>>> import numpy as np
>>> import numpy.linalg as la
>>> np.set_printoptions(precision=2, suppress=True, linewidth=120)
>>> X = np.load("mat.npy")
>>> X
array([[ -0.7,   0.6,   2.1,   0.6,   0.3,   0.1,  -2.3,  -0.2],
       [  0. ,  -0.3,  -1.3,   1. ,  -0.4,   0.3,   1.7,   0.6],
       [  0.1,  -0.1,   1.1,  -0.3,   0.4,   1. ,  -0.2,   0.6],
       [ -0.8,  -0.2,   0.2,  -2.1,   0.1,  -2.1,  -2.3,  -1.5],
       [  0.4,   1. ,  -0.8,  -0.7,  -1.2,   1.3,   0.6,   0.8],
       [  0. ,   0.4,  -0.7,  -0.5,  -0.3,  -0.7,  -1.1,  -0.9],
       [  1.3,   0.2,   0. ,  -0.5,  -0.2,  -0.7,   2. ,   1.3],
       [ -0.6,  -0.3,   0.8,   0. ,  -0.7,  -0.7,   0. ,  -3.1],
       [ -1. ,   0.3,  -2. ,   1.1,  -1.1,  -2.1,   0.4,  -0.3],
       [ -1. ,  -0.6,   0.8,  -1. ,  -1.4,   0.4,  -0.2,  -0.1],
       [ -0.1,  -0.1,   0.5,  -1.3,  -0.2,  -0.2,   0.2,  -1.6],
       [  0.2,   0.9,   0. ,   1.3,  -0.2,  -1.9,   1. ,  -1.2],
       [  1.2,   1.1,  -1. ,   0.4,   0.6,   0.2,  -0.8,  -0.9],
       [ -0.1,   1. ,  -0.4,   0.6,  -0.1,   0.1,  -2.3,  -0.7],
       [ -1.4,   1.9,   0.4,   0.2,  -0.2,  -0.4,   0.9,  -0.6],
       [ -1. ,  -0.2,   2.3,  -0.9,   0.2,  -0.5,  -2.2,   0.1],
       [ 11. ,   2. ,  -8. , -10. ,   4. ,  -7. ,  16. , -16. ],
       [ -0.7,  -0.5,  -0.5,   1.6,  -2. ,  -0.5,  -0.1,  -0.1]])
>>> x = np.array([2, 2, 3, 3, 2, 1, 2, 2])
>>> rhs = X @ x
>>> rhs.round(2) + 0
array([  3.6,   2.6,   5. , -17.2,   0. ,  -8.1,   7. ,  -7.7,  -8.2,  -6.8,  -6.2,   3.4,   0.8,  -3.7,   2.6,  -2.5,
       -27. ,  -4. ])
>>> rng = np.random.default_rng(64)
>>> rhs = rhs + 0.1 * rng.normal(size=18)
>>> rhs
array([  3.55,   2.58,   4.86, -17.14,   0.13,  -7.98,   6.9 ,  -7.7 ,  -8.23,  -6.84,  -6.17,   3.31,   0.67,  -3.77,
         2.5 ,  -2.42, -27.01,  -3.92])
>>> coef, *_ = la.lstsq(X, rhs)
>>> print(np.round(X.T @ (rhs - X @ coef), 2) + 0)
[0. 0. 0. 0. 0. 0. 0. 0.]
>>> round(float(la.norm(rhs - X @ coef)), 2)
0.28
>>> coef.round()
array([2., 2., 3., 3., 2., 1., 2., 2.])
>>> W0 = np.array([[54, 48, -18, -18, 54, -48, 54, 30, 18],
...     [54, 48, -18, -18, 54, -48, 54, 30, 18],
...     [45, 40, -15, -15, 45, -40, 45, 25, 15],
...     [9, 8, -3, -3, 9, -8, 9, 5, 3]])
>>> # rows and columns are dependent
>>> left, sigma, Vh = la.svd(W0)
>>> np.argmax(sigma[:-1] / (sigma[1:] + 1e-6)) + 1
np.int64(1)
>>> Y = left[:, :1] @ np.diag(sigma[:1]) @ Vh[:1]
>>> round(np.abs(W0 - Y).max(), 2)
np.float64(0.0)
>>> round(float(la.norm(W0 - Y) / la.norm(W0)), 2)
0.0
>>> la.matrix_rank(Y)
np.int64(1)
>>> labels = rng.permutation(8)
>>> Y = X[:, labels] * rng.choice([-1, 1], 8)
>>> Y
array([[ -2.3,  -0.3,  -0.2,   2.1,  -0.1,  -0.6,   0.6,  -0.7],
       [  1.7,   0.4,   0.6,  -1.3,  -0.3,  -1. ,  -0.3,   0. ],
       [ -0.2,  -0.4,   0.6,   1.1,  -1. ,   0.3,  -0.1,   0.1],
       [ -2.3,  -0.1,  -1.5,   0.2,   2.1,   2.1,  -0.2,  -0.8],
       [  0.6,   1.2,   0.8,  -0.8,  -1.3,   0.7,   1. ,   0.4],
       [ -1.1,   0.3,  -0.9,  -0.7,   0.7,   0.5,   0.4,   0. ],
       [  2. ,   0.2,   1.3,   0. ,   0.7,   0.5,   0.2,   1.3],
       [  0. ,   0.7,  -3.1,   0.8,   0.7,  -0. ,  -0.3,  -0.6],
       [  0.4,   1.1,  -0.3,  -2. ,   2.1,  -1.1,   0.3,  -1. ],
       [ -0.2,   1.4,  -0.1,   0.8,  -0.4,   1. ,  -0.6,  -1. ],
       [  0.2,   0.2,  -1.6,   0.5,   0.2,   1.3,  -0.1,  -0.1],
       [  1. ,   0.2,  -1.2,   0. ,   1.9,  -1.3,   0.9,   0.2],
       [ -0.8,  -0.6,  -0.9,  -1. ,  -0.2,  -0.4,   1.1,   1.2],
       [ -2.3,   0.1,  -0.7,  -0.4,  -0.1,  -0.6,   1. ,  -0.1],
       [  0.9,   0.2,  -0.6,   0.4,   0.4,  -0.2,   1.9,  -1.4],
       [ -2.2,  -0.2,   0.1,   2.3,   0.5,   0.9,  -0.2,  -1. ],
       [ 16. ,  -4. , -16. ,  -8. ,   7. ,  10. ,   2. ,  11. ],
       [ -0.1,   2. ,  -0.1,  -0.5,   0.5,  -1.6,  -0.5,  -0.7]])
>>> left, _, Vh = la.svd(X.T @ Y)
>>> print(np.round(la.lstsq(X, Y)[0], 2) + 0)
[[ 0.  0.  0.  0.  0.  0.  0.  1.]
 [ 0.  0.  0.  0.  0.  0.  1.  0.]
 [ 0.  0.  0.  1.  0.  0.  0.  0.]
 [ 0.  0.  0.  0.  0. -1.  0.  0.]
 [ 0. -1.  0.  0.  0.  0.  0.  0.]
 [ 0.  0.  0.  0. -1.  0.  0.  0.]
 [ 1.  0.  0.  0.  0.  0.  0.  0.]
 [ 0.  0.  1.  0.  0.  0.  0.  0.]]
>>> labels
array([6, 4, 7, 2, 5, 3, 1, 0])
>>> np.round(left @ Vh, 2) + 0
array([[ 0.,  0.,  0.,  0.,  0.,  0.,  0.,  1.],
       [ 0.,  0.,  0.,  0.,  0.,  0.,  1.,  0.],
       [ 0.,  0.,  0.,  1.,  0.,  0.,  0.,  0.],
       [ 0.,  0.,  0.,  0.,  0., -1.,  0.,  0.],
       [ 0., -1.,  0.,  0.,  0.,  0.,  0.,  0.],
       [ 0.,  0.,  0.,  0., -1.,  0.,  0.,  0.],
       [ 1.,  0.,  0.,  0.,  0.,  0.,  0.,  0.],
       [ 0.,  0.,  1.,  0.,  0.,  0.,  0.,  0.]])
